% python3 -q
>>> import numpy as np
>>> from numpy import linalg as LA
>>> np.set_printoptions(precision=3, suppress=True, linewidth=140, floatmode="fixed")
>>> data = np.load("a.npy")
>>> print(data)
[[ 0.042 -0.467 -1.362 -1.817  1.573]
 [ 0.200 -0.400 -1.400 -1.700  1.700]
 [-1.400  0.900 -0.800 -1.300 -1.400]
 [-0.100 -0.400 -1.000  0.600 -0.200]
 [-1.500  1.100 -2.200  0.200  0.200]
 [ 1.200  1.000 -0.300  1.700  0.100]
 [ 0.800  2.100 -0.200 -0.500  0.400]
 [-0.600 -1.200  1.700  0.400 -0.500]
 [ 0.900 -1.000  0.500  1.600 -0.800]
 [-1.100 -1.100  1.200  0.200  0.400]
 [ 1.700  0.300 -0.100 -2.500 -0.300]]
>>> hat = data @ LA.solve(data.T @ data, data.T)
>>> print(hat @ data[:, 1])
[-0.467 -0.400  0.900 -0.400  1.100  1.000  2.100 -1.200 -1.000 -1.100  0.300]
>>> print(np.round(LA.eigvalsh(hat), 3) + 0)
[0.000 0.000 0.000 0.000 0.000 0.000 1.000 1.000 1.000 1.000 1.000]
>>> print(LA.matrix_rank(np.eye(11) - hat))
6
>>> m1 = np.load("sample18.npy")
>>> print(m1)
[[ 0.615 -0.308  0.808  0.165 -0.913  0.340 -1.594  0.497 -0.984 -0.048]
 [ 0.773 -0.344  0.448 -0.264 -0.519  1.375 -0.930  0.399 -0.773  0.220]
 [-0.040  1.075 -0.916  0.148  0.539 -0.618  1.288 -0.331  0.959  0.029]
 [-0.363  0.289 -0.769  0.055  0.473 -0.478  0.959 -0.226  0.333  0.144]
 [ 1.285  1.214 -0.303  0.425 -1.028  0.264 -0.831  0.671 -0.206  0.467]
 [-0.246  0.104 -0.808 -0.282  0.746 -0.104  1.301 -0.345  0.485  0.138]
 [ 0.456 -1.052  1.228 -0.205 -0.253  0.603 -1.336  0.192 -0.572 -0.317]]
>>> print(np.unravel_index(np.abs(m1).argmax(), m1.shape))
(np.int64(0), np.int64(6))
>>> print(m1.shape)
(7, 10)
>>> m1[7]
Traceback (most recent call last):
  File "<python-input-13>", line 1, in <module>
    m1[7]
    ~~^^^
IndexError: index 7 is out of bounds for axis 0 with size 7
>>> print(m1.sum(axis=0))
[ 2.480  0.978 -0.312  0.042 -0.955  1.382 -1.143  0.857 -0.758  0.633]
>>> print(round(LA.norm(m1), 3))
5.773
>>> print(LA.matrix_rank(m1))
7
>>> print(np.abs(m1).max())
1.594
>>> out = m1 / np.sqrt((m1 ** 2).mean(axis=1, keepdims=True))
>>> print(LA.matrix_rank(out) == LA.matrix_rank(m1))
True
>>> print(LA.matrix_rank(m1 - m1.mean(axis=1, keepdims=True)))
7
>>> print(out[0])
[ 0.803 -0.402  1.055  0.216 -1.193  0.444 -2.082  0.649 -1.285 -0.063]
>>> vec = np.array([0, 0, -3, 5, 4, 1, 0, -1, -3, -5])
>>> h1 = np.maximum(m1 @ vec, 0)
>>> print(np.maximum(m1 @ (3 * vec), 0))
[0.000 0.000 7.005 7.509 0.000 6.282 0.000]
>>> print(m1 * (h1 > 1e-9)[:, None])
[[ 0.000 -0.000  0.000  0.000 -0.000  0.000 -0.000  0.000 -0.000 -0.000]
 [ 0.000 -0.000  0.000 -0.000 -0.000  0.000 -0.000  0.000 -0.000  0.000]
 [-0.040  1.075 -0.916  0.148  0.539 -0.618  1.288 -0.331  0.959  0.029]
 [-0.363  0.289 -0.769  0.055  0.473 -0.478  0.959 -0.226  0.333  0.144]
 [ 0.000  0.000 -0.000  0.000 -0.000  0.000 -0.000  0.000 -0.000  0.000]
 [-0.246  0.104 -0.808 -0.282  0.746 -0.104  1.301 -0.345  0.485  0.138]
 [ 0.000 -0.000  0.000 -0.000 -0.000  0.000 -0.000  0.000 -0.000 -0.000]]
>>> print(h1)
[0.000 0.000 2.335 2.503 0.000 2.094 0.000]
